% ipython --no-banner

In [1]: import numpy as np

In [2]: from numpy import linalg as LA

In [3]: np.set_printoptions(precision=2, suppress=True, linewidth=200)

In [4]: def rnd(a):
   ...:     return np.round(a, 2) + 0
   ...: 

In [5]: M2 = np.array([[3, 0, 2, 1], [2, 3, 0, 0], [3, 0, 3, 0], [1, 1, 0, 2]])

In [6]: M2[-1] = M2[0]

In [7]: A = M2 + 0.1 * np.eye(4)

In [8]: A
Out[8]: 
array([[3.1, 0. , 2. , 1. ],
       [2. , 3.1, 0. , 0. ],
       [3. , 0. , 3.1, 0. ],
       [3. , 0. , 2. , 1.1]])

In [9]: left, sig, vt = LA.svd(A)

In [10]: np.argmax(sig[:-1] / (sig[1:] + 1e-6)) + 1
Out[10]: np.int64(3)

In [11]: M2 = left[:, :3] @ np.diag(sig[:3]) @ vt[:3]

In [12]: rnd(LA.norm(A - M2) / LA.norm(A))
Out[12]: np.float64(0.01)

In [13]: vec = np.array([-6, 6, 9, 9])

In [14]: rnd((A * vec).sum(axis=1))
Out[14]: array([8.4, 6.6, 9.9, 9.9])

In [15]: rnd(A @ (2 * vec))
Out[15]: array([16.8, 13.2, 19.8, 19.8])

In [16]: rnd(np.einsum("ij,j->i", A, vec))
Out[16]: array([8.4, 6.6, 9.9, 9.9])

In [17]: A @ np.ones(4)
Out[17]: array([6.1, 5.1, 6.1, 6.1])

In [18]: [round(float(x), 2) for x in LA.svd(A, compute_uv=False)[:3]]
Out[18]: [7.01, 3.25, 1.17]

In [19]: np.argsort(-LA.norm(A, axis=0).round(6), kind="stable")[:3]
Out[19]: array([0, 2, 1])

In [20]: rnd(LA.norm(A, 2) / LA.norm(A))
Out[20]: np.float64(0.9)

In [21]: rnd(np.abs(LA.svd(A)[2][-1]))
Out[21]: array([0.54, 0.35, 0.52, 0.57])

In [22]: evals, evecs = LA.eig(A)

In [23]: A @ evecs[:, 0] - evals[0] * evecs[:, 0]
Out[23]: array([0., 0., 0., 0.])

In [24]: rnd(np.sort(LA.eigvals(LA.inv(A))))
Out[24]: array([ 0.16,  0.32,  0.91, 10.  ])

In [25]: O, evecs = LA.qr(A[:, :1])[0], LA.qr(A[:, 1:])[0]

In [26]: sig = LA.svd(O.T @ evecs, compute_uv=False)

In [27]: rnd(LA.norm(O @ O.T - evecs @ evecs.T, 2))
Out[27]: np.float64(1.0)

In [28]: M2 = np.array([[1, 1], [1, -1]])

In [29]: rng = np.random.default_rng(13)

In [30]: arr = np.kron(M2, np.kron(M2, M2))[rng.permutation(8)][:3]

In [31]: arr
Out[31]: 
array([[ 1,  1,  1,  1,  1,  1,  1,  1],
       [ 1, -1, -1,  1, -1,  1,  1, -1],
       [ 1, -1, -1,  1,  1, -1, -1,  1]])

In [32]: M2 = arr + rng.integers(-2, 3, (3, 1)) @ rng.integers(-2, 3, (1, 8))

In [33]: M2
Out[33]: 
array([[-3, -1, -1, -1,  5, -3, -3,  5],
       [-3, -3, -3, -1,  3, -3, -3,  3],
       [ 3,  0,  0,  2, -1,  1,  1, -1]])

In [34]: np.abs(M2 - arr).sum(axis=1)
Out[34]: array([26, 26, 13])

In [35]: M2 = np.array([[2, 1], [-2, 1], [3, 0], [0, -2], [-3, 0], [3, 1], [3, -2], [-3, -1]])

In [36]: arr @ M2
Out[36]: 
array([[  3,  -2],
       [ 13,  -2],
       [-11,  -2]])

In [37]: np.vstack([arr, M2.T]).shape
Out[37]: (5, 8)

In [38]: f = np.array([-4, 8])

In [39]: np.cross(arr[2, :3], arr[1, :3])
Out[39]: array([0, 0, 0])

In [40]: np.polyval(f, arr[2])
Out[40]: array([ 4, 12, 12,  4,  4, 12, 12,  4])

In [41]: np.convolve(arr[2], f)
Out[41]: array([ -4,  12,  -4, -12,   4,  12,  -4, -12,   8])

In [42]: f = np.array([-1, 0, -1, -3, 1])

In [43]: mat = f[np.abs(np.subtract.outer(np.arange(5), np.arange(5)))]

In [44]: mat
Out[44]: 
array([[-1,  0, -1, -3,  1],
       [ 0, -1,  0, -1, -3],
       [-1,  0, -1,  0, -1],
       [-3, -1,  0, -1,  0],
       [ 1, -3, -1,  0, -1]])

In [45]: evals, evecs = LA.eig(mat)

In [46]: rnd(np.sort(LA.eigvals(mat @ mat)))
Out[46]: array([ 1.36,  4.68,  6.48, 17.32, 19.16])

In [47]: rnd(np.sort(LA.eigvals(LA.inv(mat))))
Out[47]: array([-0.86, -0.24, -0.23,  0.39,  0.46])

In [48]: O = mat.astype(float).copy()

In [49]: for j in range(5):
    ...:     O[:, j] -= O[:, :j] @ (O[:, :j].T @ O[:, j])
    ...:     O[:, j] /= LA.norm(O[:, j])
    ...: 

In [50]: rnd(O.T @ O)
Out[50]: 
array([[1., 0., 0., 0., 0.],
       [0., 1., 0., 0., 0.],
       [0., 0., 1., 0., 0.],
       [0., 0., 0., 1., 0.],
       [0., 0., 0., 0., 1.]])

In [51]: feats = np.load("w.npy")

In [52]: feats
Out[52]: 
array([[-2, -8,  0,  0],
       [-7, -2,  0,  0],
       [ 0,  0, -2, -8],
       [ 0,  0, -7, -2]])

In [53]: proj = np.triu(np.array([[-4, 4, -4, -1], [-3, -1, 1, 1], [1, -4, 5, -1], [3, -4, -4, 4]]), 1) + np.eye(4)

In [54]: M2 = proj @ feats @ LA.inv(proj)

In [55]: rnd(np.poly(M2))
Out[55]: array([   1.,    8.,  -88., -416., 2704.])

In [56]: rnd(LA.det(M2))
Out[56]: np.float64(2704.0)

In [57]: M2
Out[57]: 
array([[ -30.,  104., -209., -309.],
       [  -7.,   26.,  -63., -106.],
       [   0.,    0.,    5.,   -1.],
       [   0.,    0.,   -7.,   -9.]])

In [58]: evals, evecs = LA.eig(feats)

In [59]: rnd(np.sort(LA.eigvals(feats.T)))
Out[59]: array([-9.48, -9.48,  5.48,  5.48])

In [60]: np.prod(evals)
Out[60]: np.float64(2704.0)

In [61]: rnd(np.sort(LA.eigvals(feats @ feats)))
Out[61]: array([30.07, 30.07, 89.93, 89.93])
